$ python -q
>>> import numpy as np
>>> from numpy import linalg as LA
>>> np.set_printoptions(precision=2, suppress=True, linewidth=100, sign=" ")
>>> mat = np.load("case15.npy")
>>> print(mat)
[[ 2  2  2  1  2]
 [ 1  0  0  0  0]
 [ 1  0  0  0  0]
 [ 1  0  2  0  0]]
>>> other = np.array([[-2, 3, -1], [-1, 0, -3]])
>>> C = np.kron(other, mat)
>>> print(C.shape)
(8, 15)
>>> x = np.array([2, 1, -1, -1, 1])
>>> h1 = np.maximum(mat @ x, 0)
>>> print(np.tanh(mat @ x))
[ 1.    0.96  0.96  0.  ]
>>> print(np.flatnonzero(h1 > 1e-9))
[ 0  1  2]
>>> print(h1)
[ 5  2  2  0]
>>> print(np.maximum(mat @ x, 0) - np.maximum(-mat @ x, 0))
[ 5  2  2  0]
>>> print(mat.T @ h1)
[ 14  10  10   5  10]
>>> Uu, s, Vt = LA.svd(mat)
>>> print(np.argmax(s[:-1] / (s[1:] + 1e-6)) + 1)
3
>>> other = Uu[:, :3] @ np.diag(s[:3]) @ Vt[:3]
>>> print(LA.matrix_rank(mat, rtol=0.05))
3
>>> print(round(np.abs(mat - other).max(), 2))
0.0
>>> print(round(float(LA.norm(mat - other) / LA.norm(mat)), 2))
0.0
>>> print(other.round(2) + 0)
[[ 2.  2.  2.  1.  2.]
 [ 1.  0.  0.  0.  0.]
 [ 1.  0.  0.  0.  0.]
 [ 1.  0.  2.  0.  0.]]
>>> print(round(LA.norm(mat - other, 2), 2), np.round(s[3], 2))
0.0 0.0
>>> print(LA.matrix_rank(other))
3
>>> J = np.array([[10, 3, 4, 1, 3],
...     [3, 22, 5, 4, 3],
...     [3, 3, -10, 0, 1],
...     [5, 4, 4, -29, 2],
...     [0, 5, 5, 5, -15]])
>>> P = np.triu(np.array([[1, 0, 0, 2, 0],
...     [1, 1, 0, 0, 0],
...     [1, 1, 2, 2, 2],
...     [1, 2, 0, 0, 0],
...     [2, 1, 1, 2, 0]]), 1) + np.eye(5)
>>> other = P @ J @ LA.inv(P)
>>> print(LA.matrix_rank(other))
5
>>> print(P @ J - J @ P)
[[ 10.   8.   8. -86.  -4.]
 [  0.   0.   0. -16. -10.]
 [ 10.  18.  18. -34.  -6.]
 [  0.   0.   0. -18.  -8.]
 [  0.   0.   0. -10. -10.]]
